$ python3 -q
>>> import numpy as np
>>> np.set_printoptions(precision=2, suppress=True, linewidth=100, floatmode="fixed")
>>> def rd(a):
...     return np.round(a, 2) + 0
... 
>>> arr = np.loadtxt("run3.csv", delimiter=",")
>>> arr
array([[ 0.71, -0.59,  1.36, -2.83, -1.24, -0.68,  0.18,  2.08, -2.22, -1.20,  1.26],
       [ 0.19,  2.18,  2.56, -0.08,  0.36, -1.87, -1.65, -1.56, -0.23, -1.52, -1.58],
       [ 2.25,  1.25,  0.21,  1.87,  0.77,  2.59,  1.08, -1.12, -1.70, -1.12, -0.98],
       [-0.26,  3.16,  0.88,  0.09,  0.93,  2.49,  0.81, -0.44,  2.20,  1.19,  0.11],
       [ 0.05, -2.06, -0.56,  0.37, -0.76, -0.08,  1.69, -2.75, -1.34, -0.67,  2.66],
       [ 1.47, -0.89, -1.99,  0.73, -0.50, -0.20, -3.37,  0.15,  1.32,  0.89, -1.83],
       [-2.81, -2.62, -1.33, -0.05, -1.12,  1.50,  0.97,  1.63, -0.27, -1.15, -0.07],
       [ 0.93,  1.00, -0.05, -2.32,  0.80,  0.48,  2.98, -1.34, -2.15,  0.69, -1.02],
       [-1.18, -0.22, -0.85,  1.69,  0.97,  2.53,  1.56,  1.33,  2.48, -1.44,  0.48],
       [-0.58, -0.43, -3.72, -0.03, -0.25, -0.19,  1.97, -1.21,  1.25,  1.86,  0.44],
       [ 0.24,  0.70,  0.57, -1.80, -1.81, -1.88,  0.87, -0.59, -0.86,  2.59, -2.36],
       [ 1.48,  0.55, -3.20, -0.74,  2.71,  1.11,  0.64, -0.01,  1.06, -0.95,  0.85],
       [ 0.56,  0.35,  0.97, -0.91,  0.12, -2.01, -1.95,  3.61,  0.77, -0.22, -1.12],
       [ 0.96,  0.53, -0.50, -3.08, -0.08, -0.37, -0.77,  2.71,  1.92, -0.75, -1.33],
       [-1.53, -1.31, -0.18,  0.48, -0.85, -3.06, -0.04,  0.21, -0.38,  1.75,  2.71],
       [ 0.86, -1.16,  3.29,  0.54, -0.98, -0.01, -2.23,  0.20,  0.06,  1.41, -1.95],
       [ 3.55,  0.69, -0.32,  2.07, -0.26,  2.33,  1.02,  0.01,  0.77, -0.07,  0.68],
       [ 2.04,  0.61, -0.82, -2.39, -1.07, -1.29,  0.01,  2.37,  2.22, -0.64,  0.59],
       [ 0.43,  1.98,  1.69, -1.46,  0.11, -1.99,  1.34,  1.10, -0.04,  2.59,  1.49],
       [-0.29, -0.22, -1.38,  2.25, -0.05, -0.76, -3.03, -2.45,  0.48,  1.37,  0.18],
       [ 0.59,  3.84, -1.25,  0.97,  1.31,  0.61, -0.64,  1.50, -1.48, -0.60, -0.33],
       [ 0.32,  0.72,  3.16,  0.46,  2.45, -1.58, -0.29, -0.45,  1.29, -1.32,  1.42],
       [ 1.12,  0.49,  0.27,  1.88,  1.11, -2.66, -0.19,  0.18, -1.70, -1.51, -2.51],
       [ 0.81, -1.31, -1.94, -2.98,  0.63,  0.17, -1.13,  0.54, -0.45, -1.93, -2.02],
       [-0.68,  0.77,  0.94, -2.67,  0.07, -0.85,  0.71, -1.24, -2.16,  1.87,  2.24],
       [ 0.35,  2.09, -1.26, -0.78,  1.98,  2.96, -1.96,  0.32,  1.17, -0.50, -0.13],
       [-1.17, -1.16,  0.45, -1.96, -1.88,  1.03, -0.02, -2.02,  1.46, -0.44,  2.69],
       [ 0.39, -2.10, -1.19,  1.92, -1.34,  0.29, -1.61, -1.76, -1.58,  1.62, -1.61],
       [-0.91,  0.88,  2.55, -0.14, -0.52,  0.64, -2.66, -1.04, -2.20,  0.68,  1.66],
       [ 0.79, -1.15, -0.53,  2.16,  1.41, -0.43,  1.45, -2.05,  0.48,  0.27,  3.05],
       [-0.59, -1.20,  1.54,  1.37, -2.76,  1.95, -0.11,  1.96, -0.81,  0.50,  1.68],
       [ 2.74, -2.75, -0.74,  0.39,  0.25,  1.02, -2.41, -0.17, -1.47,  0.04, -0.37],
       [-0.65,  1.27, -1.59, -0.54, -0.40,  0.60,  0.86,  2.70, -0.75,  0.03, -3.33],
       [-0.41, -0.20,  1.26, -0.25,  0.50,  3.65, -0.25, -1.07,  1.18, -1.29, -2.31],
       [ 0.76,  1.19,  0.23,  2.04, -0.77, -1.90, -1.06, -2.31,  0.26,  2.60,  1.13],
       [-0.16, -2.28, -2.63,  2.24, -1.49,  0.59, -0.13, -0.52, -0.56, -0.58, -2.07],
       [-0.85,  1.51, -1.57, -1.24,  1.13,  1.26,  3.34,  1.77,  0.02, -0.10, -0.92],
       [-0.22,  0.03,  0.31,  0.69, -0.54,  3.48,  0.79, -1.80, -1.84,  0.66,  2.08],
       [ 0.89,  2.62,  0.06,  0.03, -0.03, -0.20,  0.53, -2.28,  1.55, -0.82,  2.95],
       [-1.13, -0.48,  1.72,  0.26,  0.64,  3.37, -0.76, -2.31,  1.42, -0.26,  0.82],
       [ 2.57,  1.40,  1.76, -0.13,  1.30, -2.53, -1.14, -0.42, -1.77, -0.28, -0.75],
       [-2.98,  0.23, -1.64, -0.41,  0.36, -2.31, -1.09, -1.38,  0.07, -2.11,  0.42]])
>>> x = np.array([-2, 1, 0, 2, 0, 0, 3, 0, 2, -3, -1])
>>> target = arr @ x
>>> rd(np.linalg.pinv(arr) @ arr)
array([[1.00, 0.00, 0.00, 0.00, 0.00, 0.00, 0.00, 0.00, 0.00, 0.00, 0.00],
       [0.00, 1.00, 0.00, 0.00, 0.00, 0.00, 0.00, 0.00, 0.00, 0.00, 0.00],
       [0.00, 0.00, 1.00, 0.00, 0.00, 0.00, 0.00, 0.00, 0.00, 0.00, 0.00],
       [0.00, 0.00, 0.00, 1.00, 0.00, 0.00, 0.00, 0.00, 0.00, 0.00, 0.00],
       [0.00, 0.00, 0.00, 0.00, 1.00, 0.00, 0.00, 0.00, 0.00, 0.00, 0.00],
       [0.00, 0.00, 0.00, 0.00, 0.00, 1.00, 0.00, 0.00, 0.00, 0.00, 0.00],
       [0.00, 0.00, 0.00, 0.00, 0.00, 0.00, 1.00, 0.00, 0.00, 0.00, 0.00],
       [0.00, 0.00, 0.00, 0.00, 0.00, 0.00, 0.00, 1.00, 0.00, 0.00, 0.00],
       [0.00, 0.00, 0.00, 0.00, 0.00, 0.00, 0.00, 0.00, 1.00, 0.00, 0.00],
       [0.00, 0.00, 0.00, 0.00, 0.00, 0.00, 0.00, 0.00, 0.00, 1.00, 0.00],
       [0.00, 0.00, 0.00, 0.00, 0.00, 0.00, 0.00, 0.00, 0.00, 0.00, 1.00]])
>>> rd(np.linalg.lstsq(arr, target)[0])
array([-2.00,  1.00,  0.00,  2.00,  0.00,  0.00,  3.00,  0.00,  2.00, -3.00, -1.00])
>>> rng = np.random.default_rng(87798)
>>> target = target + 0.3 * rng.normal(size=42)
>>> rd(target)
array([ -9.09,   2.55,   4.76,   7.35,   0.48, -10.46,   8.68,  -1.60,  18.83,   2.99,  -7.87,
         2.26,  -5.46,  -2.95,  -6.29, -11.31,   1.53,  -2.17,  -7.23,  -7.47,   2.08,   4.93,
         5.18,  -4.64, -13.46,  -2.23,  -0.90, -10.18, -13.74,   2.96,  -2.30, -17.55,   5.47,
         7.70,  -7.71,   4.75,  12.53,  -3.41,   4.90,   2.81,  -9.03,   7.88])
>>> coef, *_ = np.linalg.lstsq(arr, target)
>>> rd(arr.T @ (target - arr @ coef))
array([0.00, 0.00, 0.00, 0.00, 0.00, 0.00, 0.00, 0.00, 0.00, 0.00, 0.00])
>>> rd(coef)
array([-1.98,  1.03, -0.05,  1.96, -0.03,  0.01,  3.01, -0.05,  1.96, -3.03, -1.00])
>>> rd(np.linalg.norm(target - arr @ coef))
np.float64(1.55)
>>> B = np.c_[arr[:, :9] @ np.array([[-2, -3, -5, 1, 4, 2, 4, -5, 3],
...     [2, -3, 4, -1, -5, -5, 0, 4, 0],
...     [-5, 5, 3, 2, -3, 0, -5, 2, -2],
...     [-1, 3, 5, -1, 3, 3, 1, 5, 1],
...     [1, -1, 1, 1, 0, 4, 1, -2, -1],
...     [4, 5, 3, 4, 1, 2, 1, 3, 1],
...     [5, 0, -5, -2, 3, -1, -2, -3, -2],
...     [1, -2, 1, 4, -4, 1, 5, -4, -1],
...     [-2, 5, -5, -3, 5, -3, 2, 2, 3]]), np.array([1, 2, 2, 0, 1, -2, 1, -1, -2, 2, 0, 2, 1, 1, -1, 0, 1, 0, 2, 1, -1, -1, 1, -2, 2, -2, 1, -1, -1, 2, 2, 1, 2, -1, 0, -1, 0, 0, 1, 2, 1, 1])]
>>> rd(B)
array([[ -3.11, -19.47,  -6.98,  17.51, -26.34,  -1.88,  -3.11, -30.20, -11.96,   1.00],
       [-25.21,  -2.29,  17.64,  -6.16, -19.79, -12.28, -18.59,  16.89,  -2.69,   2.00],
       [ 13.89,   2.08,  14.25,   9.14,   9.54,  15.02,   2.02,   7.59,   3.88,   2.00],
       [ 12.45,  19.37,   9.94,  -0.84,  -1.53, -15.20,  -1.35,  25.49,   4.53,   0.00],
       [  5.51,   3.50, -13.82, -10.82,  22.58,   7.89, -17.28,  -3.23,  -2.33,   1.00],
       [-16.14,  -3.70,  -3.93,  -0.27,  14.18,   6.74,  25.99,   1.31,  19.97,  -2.00],
       [ 18.98,  13.50,   0.84,   7.47,   2.24,   7.32,   1.41,  -2.57,  -7.58,   1.00],
       [ 23.29, -19.47, -15.65,   0.00,  -4.06,  -3.81, -14.03, -20.39, -10.82,  -1.00],
       [ 19.74,  26.44,   0.61,   1.50,  18.29,   5.08,  13.21,  12.38,   4.40,  -2.00],
       [ 24.06,  -7.69, -28.26, -21.10,  27.71,  -7.41,   8.32,  -5.05,   6.75,   2.00],
       [ -3.98, -16.08, -13.78,  -8.37, -10.86, -18.30, -13.79, -10.25,  -6.02,   0.00],
       [ 23.10, -16.15, -20.97,  -2.08,  18.92,   7.22,  25.79, -17.15,  10.41,   2.00],
       [-19.96, -14.15,   0.56,  11.17, -23.60,  -3.65,  18.08, -17.33,  -0.70,   1.00],
       [ -1.82, -13.80, -23.81,   7.57, -10.47, -13.31,  21.74, -24.72,   5.10,   1.00],
       [-11.46,  -7.71,  -3.45, -12.09,  -3.51,  -3.20,  -8.28,  -4.51,  -7.23,  -1.00],
       [-33.12,  19.80,  13.67,  12.12,  -6.21,   7.45,  -7.88,   8.28,   1.95,   0.00],
       [  6.44,   7.63,  -7.81,   4.90,  27.12,  10.16,  19.49,   0.67,  16.21,   1.00],
       [ -4.62, -18.24, -35.89,  -1.25,   0.76, -17.30,  23.78, -28.15,   9.42,   0.00],
       [ -3.86, -15.62,  -7.72,  -2.72, -20.20, -17.08,  -7.33, -12.84,  -9.55,   2.00],
       [-16.86,   4.93,  15.65, -13.35,  13.18,   4.69,   1.95,  26.73,  13.38,   1.00],
       [ 16.79, -25.29,  28.75,   8.75, -24.89,  -2.07,  17.32,   6.93,  -0.12,  -1.00],
       [-23.81,  11.06,   5.32,  -3.50,  -4.62,   1.03, -12.28,   5.51,  -4.03,  -1.00],
       [-11.39, -21.11,   9.33,  -4.04,  -5.59,  10.02,   1.34,  -7.45,  -3.97,   1.00],
       [  5.54, -20.25, -20.43,   8.30,  -0.96,   5.11,  14.82, -28.49,   3.24,  -2.00],
       [  4.17, -16.22,  -0.52,  -0.13, -21.96, -10.11, -22.81,  -9.17, -14.17,   2.00],
       [ 12.56,   2.07,  14.06,  12.03,  -5.96,   0.52,  19.72,  12.05,  10.88,  -2.00],
       [ -3.07,  21.73, -15.25,  -7.33,  10.24, -14.26, -16.88,  10.22,   2.98,   1.00],
       [ -7.78,   3.35,   9.40,  -1.07,  15.99,  16.85,  -0.36,   9.13,   7.34,  -1.00],
       [-16.93,   7.22,  39.68,  13.25, -30.29,   0.78, -20.69,  23.17,  -7.05,  -1.00],
       [  0.54,   7.85, -10.92, -14.13,  31.50,  13.65,  -3.24,   1.89,   4.34,   2.00],
       [ -2.22,  21.72,  19.27,  17.85,  -7.14,   6.29,  -1.10,  10.32,  -2.94,   2.00],
       [-12.62,  -4.66,  -2.43,  16.50,  15.22,  30.09,  17.35, -16.70,  11.44,   1.00],
       [ 22.83, -17.18,   4.41,   8.77, -17.17,  -5.58,  15.29,  -9.83,  -4.98,   2.00],
       [  4.79,  33.17,   9.51,  10.34,   7.91,   4.37,  -6.53,  19.86,   4.26,  -1.00],
       [-18.83,  -1.39,   7.07, -18.28,   7.98,  -7.22,  -7.65,  20.40,   7.94,   0.00],
       [  7.49,   3.57,  -1.80,  -4.65,  24.85,  14.31,  10.39,   3.72,   8.20,  -1.00],
       [ 38.41, -11.82, -10.74,   2.25,  -5.66,  -7.56,   7.81, -14.59,  -8.91,   0.00],
       [ 17.47,  16.53,  18.95,   9.80,   3.96,   9.21, -13.06,  17.96,  -1.87,   0.00],
       [ -0.43,   1.20,  -6.95, -17.30,   8.63, -19.21,  -6.30,  16.39,   8.28,   1.00],
       [ -2.39,  42.14,  15.33,   4.67,  10.93,   4.41, -16.04,  31.66,   4.25,   2.00],
       [-22.41, -25.46,   5.22,   1.91, -15.51,   3.92,  -3.24, -13.01,  -2.38,   1.00],
       [ -0.82,  -9.98,   6.00, -18.51,  -9.09, -12.02, -10.66,  11.77,  -4.97,   1.00]])
>>> rd(np.linalg.norm(np.linalg.qr(arr)[0].T @ B, axis=0) ** 2 / ((B ** 2).sum(axis=0) + 1e-12))
array([1.00, 1.00, 1.00, 1.00, 1.00, 1.00, 1.00, 1.00, 1.00, 0.14])
>>> data = np.array([[0, -1, -1, 1, -3, 3, 0, -2, -3],
...     [-2, 1, -3, -3, -3, 0, 1, 0, -3],
...     [1, 2, -3, 3, 1, -1, 1, -3, -3],
...     [3, 1, 2, 2, 3, -3, 3, -3, -2],
...     [0, 0, -1, 0, 1, 0, -2, -1, -3],
...     [1, 1, -1, 1, 0, -2, 0, -2, 0],
...     [0, 1, 0, -2, 1, 1, 3, 1, 0],
...     [-1, 3, -3, -2, 3, -1, 2, -2, 2],
...     [2, -3, 2, 3, 0, -3, 3, 0, 1],
...     [0, -2, 1, -2, -3, 0, 2, 1, -3],
...     [1, -1, 3, -3, 2, 1, 1, 1, 0],
...     [1, -3, -2, -1, -3, 1, -1, 2, 1]])
>>> data[:, 4] = -2 * data[:, 8]
>>> data
array([[ 0, -1, -1,  1,  6,  3,  0, -2, -3],
       [-2,  1, -3, -3,  6,  0,  1,  0, -3],
       [ 1,  2, -3,  3,  6, -1,  1, -3, -3],
       [ 3,  1,  2,  2,  4, -3,  3, -3, -2],
       [ 0,  0, -1,  0,  6,  0, -2, -1, -3],
       [ 1,  1, -1,  1,  0, -2,  0, -2,  0],
       [ 0,  1,  0, -2,  0,  1,  3,  1,  0],
       [-1,  3, -3, -2, -4, -1,  2, -2,  2],
       [ 2, -3,  2,  3, -2, -3,  3,  0,  1],
       [ 0, -2,  1, -2,  6,  0,  2,  1, -3],
       [ 1, -1,  3, -3,  0,  1,  1,  1,  0],
       [ 1, -3, -2, -1, -2,  1, -1,  2,  1]])
>>> # looks like rank 8
>>> [round(float(x), 2) for x in np.linalg.svd(data, compute_uv=False)[:3]]
[16.95, 10.01, 8.91]
>>> rd(np.linalg.norm(data, 2) / np.linalg.norm(data))
np.float64(0.72)
>>> r = np.linalg.matrix_rank(data)
>>> r
np.int64(8)
>>> N = np.linalg.svd(data)[2][r:].T
>>> np.linalg.matrix_rank(data.T @ data), np.linalg.matrix_rank(data @ data.T)
(np.int64(8), np.int64(8))
>>> N.shape
(9, 1)
>>> rd(N[:, 0] / N[np.abs(N[:, 0]).round(6).argmax(), 0])
array([0.00, 0.00, 0.00, 0.00, 0.50, 0.00, 0.00, 0.00, 1.00])
>>> rd(data @ N)
array([[0.00],
       [0.00],
       [0.00],
       [0.00],
       [0.00],
       [0.00],
       [0.00],
       [0.00],
       [0.00],
       [0.00],
       [0.00],
       [0.00]])
>>> [int(np.linalg.matrix_rank(data[:i])) for i in range(1, len(data) + 1)]
[1, 2, 3, 4, 5, 6, 7, 8, 8, 8, 8, 8]
>>> rd(N @ N.T)
array([[0.00, 0.00, 0.00, 0.00, 0.00, 0.00, 0.00, 0.00, 0.00],
       [0.00, 0.00, 0.00, 0.00, 0.00, 0.00, 0.00, 0.00, 0.00],
       [0.00, 0.00, 0.00, 0.00, 0.00, 0.00, 0.00, 0.00, 0.00],
       [0.00, 0.00, 0.00, 0.00, 0.00, 0.00, 0.00, 0.00, 0.00],
       [0.00, 0.00, 0.00, 0.00, 0.20, 0.00, 0.00, 0.00, 0.40],
       [0.00, 0.00, 0.00, 0.00, 0.00, 0.00, 0.00, 0.00, 0.00],
       [0.00, 0.00, 0.00, 0.00, 0.00, 0.00, 0.00, 0.00, 0.00],
       [0.00, 0.00, 0.00, 0.00, 0.00, 0.00, 0.00, 0.00, 0.00],
       [0.00, 0.00, 0.00, 0.00, 0.40, 0.00, 0.00, 0.00, 0.80]])
